% ipython --no-banner

In [1]: import numpy as np

In [2]: np.set_printoptions(precision=2, suppress=True, linewidth=140, sign=" ")

In [3]: X = np.array([[0, 0], [3, 15]])

In [4]: # column 1 is much longer than the rest

In [5]: np.linalg.cond(X) > 100
Out[5]: np.True_

In [6]: round(np.linalg.norm(X, 2) / np.linalg.norm(X), 2)
Out[6]: np.float64(1.0)

In [7]: feats = np.loadtxt("data.csv", delimiter=",")

In [8]: feats
Out[8]: 
array([[ 2.,  3.,  3.],
       [ 1.,  3.,  3.],
       [ 1.,  2.,  0.],
       [ 2.,  0.,  1.],
       [ 2.,  0.,  0.],
       [ 0., -3., -3.]])

In [9]: P = feats @ np.linalg.solve(feats.T @ feats, feats.T)

In [10]: np.round((np.eye(6) - P) @ feats, 2) + 0
Out[10]: 
array([[ 0.,  0.,  0.],
       [ 0.,  0.,  0.],
       [ 0.,  0.,  0.],
       [ 0.,  0.,  0.],
       [ 0.,  0.,  0.],
       [ 0.,  0.,  0.]])

In [11]: np.trace(P)
Out[11]: np.float64(3.0)

In [12]: np.allclose(P @ P, P)
Out[12]: True

In [13]: rng = np.random.default_rng(9602)

In [14]: out = feats + rng.integers(-2, 3, (6, 1)) @ rng.integers(-2, 3, (1, 3))

In [15]: out
Out[15]: 
array([[ 1.,  3.,  1.],
       [ 3.,  3.,  7.],
       [ 0.,  2., -2.],
       [ 4.,  0.,  5.],
       [ 2.,  0.,  0.],
       [ 0., -3., -3.]])

In [16]: np.linalg.matrix_rank(out - feats, tol=1e-8)
Out[16]: np.int64(1)

In [17]: np.round(np.linalg.svd(out - feats, compute_uv=False), 2) + 0
Out[17]: array([ 7.07,  0.  ,  0.  ])

In [18]: out - feats
Out[18]: 
array([[-1.,  0., -2.],
       [ 2.,  0.,  4.],
       [-1.,  0., -2.],
       [ 2.,  0.,  4.],
       [ 0.,  0.,  0.],
       [ 0.,  0.,  0.]])

In [19]: np.abs(out - feats).sum(axis=1)
Out[19]: array([ 3.,  6.,  3.,  6.,  0.,  0.])

In [20]: f = np.array([7, 9])

In [21]: np.polyval(f, out[3])
Out[21]: array([ 37.,   9.,  44.])

In [22]: np.array([np.convolve(row, f, "same") for row in out])
Out[22]: 
array([[  7.,  30.,  34.],
       [ 21.,  48.,  76.],
       [  0.,  14.,   4.],
       [ 28.,  36.,  35.],
       [ 14.,  18.,   0.],
       [  0., -21., -48.]])

In [23]: np.correlate(out[3], out[5], "full")
Out[23]: array([-12., -12., -15., -15.,   0.])

In [24]: gram = feats.T @ feats

In [25]: np.diag(gram)
Out[25]: array([ 14.,  31.,  28.])

In [26]: np.trace(gram), (feats ** 2).sum()
Out[26]: (np.float64(73.0), np.float64(73.0))

In [27]: left, sigma, Vh = np.linalg.svd(X)

In [28]: evecs = Vh[:(sigma > 1e-8).sum()]

In [29]: x0 = X[0] + -2 * X[1] + rng.integers(2) * np.eye(2)[0]

In [30]: x0
Out[30]: array([ -6., -30.])

In [31]: np.linalg.matrix_rank(np.vstack([X, x0]))
Out[31]: np.int64(1)

In [32]: np.allclose(evecs.T @ evecs @ x0, x0)
Out[32]: True

In [33]: np.diag(evecs.T @ evecs)
Out[33]: array([ 0.04,  0.96])

In [34]: A = np.load("layer15.npy")

In [35]: A
Out[35]: 
array([[ 0.95, -0.05,  0.15,  0.26, -0.05, -0.05, -0.05],
       [-0.05,  0.95,  0.15,  0.26, -0.05, -0.05, -0.05],
       [ 0.15,  0.15,  0.54, -0.77,  0.15,  0.15,  0.15],
       [ 0.26,  0.26, -0.77, -0.28,  0.26,  0.26,  0.26],
       [-0.05, -0.05,  0.15,  0.26,  0.95, -0.05, -0.05],
       [-0.05, -0.05,  0.15,  0.26, -0.05,  0.95, -0.05],
       [-0.05, -0.05,  0.15,  0.26, -0.05, -0.05,  0.95]])

In [36]: w, evecs = np.linalg.eigh(A)

In [37]: x0 = np.array([1, 0, 2, 2, 0, 1, 0])

In [38]: round(x0 @ A @ x0, 2)
Out[38]: np.float64(-0.05)

In [39]: np.round(np.abs(A).sum(axis=1).max(), 2), round(float(np.abs(w).max()), 2)
Out[39]: (np.float64(2.33), 1.0)

In [40]: np.linalg.eigvalsh(A[1:, 1:])
Out[40]: array([-0.95,  1.  ,  1.  ,  1.  ,  1.  ,  1.  ])

In [41]: evecs * np.maximum(w, 0) @ evecs.T
Out[41]: 
array([[ 0.97, -0.03,  0.08,  0.13, -0.03, -0.03, -0.03],
       [-0.03,  0.97,  0.08,  0.13, -0.03, -0.03, -0.03],
       [ 0.08,  0.08,  0.77, -0.38,  0.08,  0.08,  0.08],
       [ 0.13,  0.13, -0.38,  0.36,  0.13,  0.13,  0.13],
       [-0.03, -0.03,  0.08,  0.13,  0.97, -0.03, -0.03],
       [-0.03, -0.03,  0.08,  0.13, -0.03,  0.97, -0.03],
       [-0.03, -0.03,  0.08,  0.13, -0.03, -0.03,  0.97]])

In [42]: np.round(A @ A, 2) + 0
Out[42]: 
array([[ 1.,  0.,  0.,  0.,  0.,  0.,  0.],
       [ 0.,  1.,  0.,  0.,  0.,  0.,  0.],
       [ 0.,  0.,  1.,  0.,  0.,  0.,  0.],
       [ 0.,  0.,  0.,  1.,  0.,  0.,  0.],
       [ 0.,  0.,  0.,  0.,  1.,  0.,  0.],
       [ 0.,  0.,  0.,  0.,  0.,  1.,  0.],
       [ 0.,  0.,  0.,  0.,  0.,  0.,  1.]])

In [43]: (A + A.T) / 2
Out[43]: 
array([[ 0.95, -0.05,  0.15,  0.26, -0.05, -0.05, -0.05],
       [-0.05,  0.95,  0.15,  0.26, -0.05, -0.05, -0.05],
       [ 0.15,  0.15,  0.54, -0.77,  0.15,  0.15,  0.15],
       [ 0.26,  0.26, -0.77, -0.28,  0.26,  0.26,  0.26],
       [-0.05, -0.05,  0.15,  0.26,  0.95, -0.05, -0.05],
       [-0.05, -0.05,  0.15,  0.26, -0.05,  0.95, -0.05],
       [-0.05, -0.05,  0.15,  0.26, -0.05, -0.05,  0.95]])

In [44]: np.round(A @ A.T, 2) + 0
Out[44]: 
array([[ 1.,  0.,  0.,  0.,  0.,  0.,  0.],
       [ 0.,  1.,  0.,  0.,  0.,  0.,  0.],
       [ 0.,  0.,  1.,  0.,  0.,  0.,  0.],
       [ 0.,  0.,  0.,  1.,  0.,  0.,  0.],
       [ 0.,  0.,  0.,  0.,  1.,  0.,  0.],
       [ 0.,  0.,  0.,  0.,  0.,  1.,  0.],
       [ 0.,  0.,  0.,  0.,  0.,  0.,  1.]])

In [45]: np.linalg.norm(A, axis=0)
Out[45]: array([ 1.,  1.,  1.,  1.,  1.,  1.,  1.])

In [46]: F = np.load("x.npy")

In [47]: F
Out[47]: 
array([[22,  1,  1,  2, -1,  1],
       [ 1, 41,  0, -2,  2, -1],
       [ 0, -2, 59, -1,  2, -1],
       [ 1,  1,  0, 19, -2,  2],
       [ 0,  0,  1, -1, 81,  2],
       [ 2, -1,  2,  2, -2,  0]])

In [48]: f = np.array([5, 5, 5, -5, -1, -2])

In [49]: out = F + np.outer(f, np.eye(6)[5])

In [50]: np.linalg.matrix_rank(out - F)
Out[50]: np.int64(1)

In [51]: np.linalg.matrix_rank(np.linalg.inv(out) - np.linalg.inv(F), tol=1e-8)
Out[51]: np.int64(1)

In [52]: x0 = np.array([-1, -2, 0, 0, 1, -3])

In [53]: F @ x0
Out[53]: array([-28, -78,   9, -11,  75,  -2])

In [54]: F * x0
Out[54]: 
array([[-22,  -2,   0,   0,  -1,  -3],
       [ -1, -82,   0,   0,   2,   3],
       [  0,   4,   0,   0,   2,   3],
       [ -1,  -2,   0,   0,  -2,  -6],
       [  0,   0,   0,   0,  81,  -6],
       [ -2,   2,   0,   0,  -2,   0]])

In [55]: F @ np.ones(6)
Out[55]: array([ 26.,  41.,  57.,  21.,  83.,   3.])

In [56]: np.sign((F @ x0).round(6))
Out[56]: array([-1, -1,  1, -1,  1, -1])

In [57]: (F * x0).sum(axis=1)
Out[57]: array([-28, -78,   9, -11,  75,  -2])

In [58]: data = np.array([[1.0, 0.2, 0.04], [0.2, 1.0, 0.2], [0.04, 0.2, 1.0]])

In [59]: # equal to its transpose

In [60]: w, evecs = np.linalg.eig(data)

In [61]: np.sort(np.linalg.eigvals(np.linalg.inv(data)))
Out[61]: array([ 0.77,  1.04,  1.36])

In [62]: round(np.prod(w), 2)
Out[62]: np.float64(0.92)

In [63]: Q, Rm = np.linalg.qr(data)

In [64]: np.round(Q.T @ Q, 2) + 0
Out[64]: 
array([[ 1.,  0.,  0.],
       [ 0.,  1.,  0.],
       [ 0.,  0.,  1.]])

In [65]: np.allclose(Rm.T @ Rm, data.T @ data)
Out[65]: True

In [66]: round(np.trace(Q @ Q.T), 2)
Out[66]: np.float64(3.0)

In [67]: Q @ Rm
Out[67]: 
array([[ 1.  ,  0.2 ,  0.04],
       [ 0.2 ,  1.  ,  0.2 ],
       [ 0.04,  0.2 ,  1.  ]])

In [68]: Rm
Out[68]: 
array([[-1.02, -0.4 , -0.12],
       [ 0.  , -0.96, -0.38],
       [ 0.  ,  0.  ,  0.94]])

In [69]: left, sigma, Vh = np.linalg.svd(Rm, full_matrices=False)

In [70]: np.abs(left[:, 0]).round(6).argmax()
Out[70]: np.int64(0)

In [71]: sigma / sigma[0]
Out[71]: array([ 1.  ,  0.74,  0.56])

In [72]: np.cumsum(sigma ** 2) / np.sum(sigma ** 2)
Out[72]: array([ 0.54,  0.83,  1.  ])

In [73]: round(float(np.sqrt((sigma ** 2).sum())), 2), round(float(np.linalg.norm(Rm)), 2)
Out[73]: (1.78, 1.78)

In [74]: np.round(Vh @ Vh.T, 2) + 0
Out[74]: 
array([[ 1.,  0.,  0.],
       [ 0.,  1.,  0.],
       [ 0.,  0.,  1.]])

In [75]: left.shape, sigma.shape, Vh.shape
Out[75]: ((3, 3), (3,), (3, 3))

In [76]: E = np.load("mat.npy")

In [77]: E
Out[77]: 
array([[ 1,  0,  6],
       [ 0,  0,  0],
       [ 0,  0,  0],
       [ 4,  2,  6],
       [ 0,  0,  0],
       [ 3,  2,  3],
       [ 0,  0,  0],
       [ 0,  0,  0],
       [ 0,  0,  0],
       [ 4,  2,  6],
       [ 0,  0,  0],
       [ 0,  0,  0],
       [ 0,  0,  3],
       [ 0,  0,  0],
       [ 0,  0,  0],
       [ 0,  0,  0],
       [ 0,  0,  0],
       [ 0,  0,  0],
       [ 0,  0,  3],
       [ 4,  2,  6]])

In [78]: x0 = np.array([3, 2, 0])

In [79]: rhs = E @ x0

In [80]: np.round(np.linalg.solve(E.T @ E, E.T @ rhs), 2) + 0
Out[80]: array([ 3.,  2.,  0.])

In [81]: rhs
Out[81]: array([  3,   0,   0,  16,   0,  13,   0,   0,   0,  16,   0,   0,   0,   0,   0,   0,   0,   0,   0,  16])

In [82]: np.round(np.linalg.pinv(E) @ E, 2) + 0
Out[82]: 
array([[ 1.,  0.,  0.],
       [ 0.,  1.,  0.],
       [ 0.,  0.,  1.]])

In [83]: np.round(np.linalg.lstsq(E, rhs)[0], 2) + 0
Out[83]: array([ 3.,  2.,  0.])

In [84]: rhs = rhs + 0.1 * rng.normal(size=20)

In [85]: rhs
Out[85]: 
array([ 3.14,  0.07, -0.15, 15.99, -0.05, 13.17, -0.17,  0.02,  0.01, 15.99,  0.06,  0.05, -0.04,  0.12, -0.03, -0.15, -0.14, -0.11, -0.14,
       16.19])

In [86]: beta, *_ = np.linalg.lstsq(E, rhs)

In [87]: beta
Out[87]: array([ 3.08,  1.93, -0.01])

In [88]: np.round(E.T @ (rhs - E @ beta), 2) + 0
Out[88]: array([ 0.,  0.,  0.])

In [89]: beta.round()
Out[89]: array([ 3.,  2., -0.])

In [90]: np.round(np.linalg.norm(rhs - E @ beta), 2)
Out[90]: np.float64(0.46)

In [91]: cen = E - E.mean(axis=0)

In [92]: evecs = np.linalg.svd(cen)[2][:2]

In [93]: out = cen - cen @ evecs.T @ evecs

In [94]: np.round(np.cov(cen @ evecs.T, rowvar=False), 2) + 0
Out[94]: 
array([[ 8.44,  0.  ],
       [ 0.  ,  0.74]])

In [95]: np.linalg.norm(out, axis=1).round(6).argmax()
Out[95]: np.int64(5)

In [96]: np.diag(evecs.T @ evecs)
Out[96]: array([ 0.71,  0.29,  0.99])

In [97]: out.std(axis=0)
Out[97]: array([ 0.05,  0.08,  0.01])

In [98]: round(np.linalg.norm(out) / np.linalg.norm(cen), 2)
Out[98]: np.float64(0.03)

In [99]: out = np.array([[4, 0], [3, 6], [7, 5]])

In [100]: M = np.kron(np.eye(3, dtype=int), out)

In [101]: M
Out[101]: 
array([[ 4,  0,  0,  0,  0,  0],
       [ 3,  6,  0,  0,  0,  0],
       [ 7,  5,  0,  0,  0,  0],
       [ 0,  0,  4,  0,  0,  0],
       [ 0,  0,  3,  6,  0,  0],
       [ 0,  0,  7,  5,  0,  0],
       [ 0,  0,  0,  0,  4,  0],
       [ 0,  0,  0,  0,  3,  6],
       [ 0,  0,  0,  0,  7,  5]])

In [102]: x0 = np.array([2, -3, -1, 2, 1, 2])

In [103]: rhs = M @ x0

In [104]: np.round(np.linalg.pinv(M) @ M, 2) + 0
Out[104]: 
array([[ 1.,  0.,  0.,  0.,  0.,  0.],
       [ 0.,  1.,  0.,  0.,  0.,  0.],
       [ 0.,  0.,  1.,  0.,  0.,  0.],
       [ 0.,  0.,  0.,  1.,  0.,  0.],
       [ 0.,  0.,  0.,  0.,  1.,  0.],
       [ 0.,  0.,  0.,  0.,  0.,  1.]])

In [105]: rhs = rhs + 0.1 * rng.normal(size=9)

In [106]: rhs
Out[106]: array([  7.87, -11.99,  -0.91,  -4.02,   9.02,   3.17,   4.12,  15.01,  16.95])

In [107]: beta, *_ = np.linalg.lstsq(M, rhs)

In [108]: beta.round()
Out[108]: array([ 2., -3., -1.,  2.,  1.,  2.])

In [109]: [round(float(np.linalg.norm(np.linalg.solve(M.T @ M + lam * np.eye(6), M.T @ rhs))), 2) for lam in (0, 1, 10, 100)]
Out[109]: [4.78, 4.52, 3.21, 1.32]

In [110]: round(float(np.linalg.norm(rhs - M @ beta)), 2)
Out[110]: 0.2

In [111]: beta
Out[111]: array([ 1.99, -2.98, -0.99,  2.01,  1.01,  1.99])

In [112]: w1 = np.array([[1, 1, 3, 2, -1],
     ...:     [-2, 2, 0, 0, 3],
     ...:     [-3, 0, 0, 2, 3],
     ...:     [0, 1, -1, -1, 1],
     ...:     [1, -3, -3, 3, 0],
     ...:     [1, 1, -1, 3, -1]])

In [113]: beta = np.array([-1, 9, -6, 4, -1])

In [114]: hid = np.maximum(M @ w1 + beta, 0)

In [115]: (hid > 0).astype(int)
Out[115]: 
array([[ 1,  1,  1,  1,  0],
       [ 0,  1,  1,  1,  1],
       [ 0,  1,  1,  1,  1],
       [ 0,  1,  0,  1,  1],
       [ 0,  1,  0,  1,  1],
       [ 0,  1,  0,  1,  1],
       [ 1,  0,  0,  1,  0],
       [ 1,  1,  0,  1,  0],
       [ 1,  0,  0,  1,  0]])

In [116]: Z = np.array([[1, -5, -6], [-1, -9, -3], [-7, 3, -3], [-6, -8, -1], [9, 6, -9]])

In [117]: hid @ Z
Out[117]: 
array([[-124, -210,  -87],
       [  21, -203, -217],
       [-176, -291, -204],
       [  18, -111, -138],
       [  87,  -83, -175],
       [ 133,  -80, -280],
       [ -93, -143,  -34],
       [-184, -342,  -97],
       [-229, -375, -106]])

In [118]: w1 @ Z
Out[118]: 
array([[-42, -27, -11],
       [ 23,  10, -21],
       [ 12,  17, -11],
       [ 21,   2,  -8],
       [  7, -11,   9],
       [-20, -47,   0]])
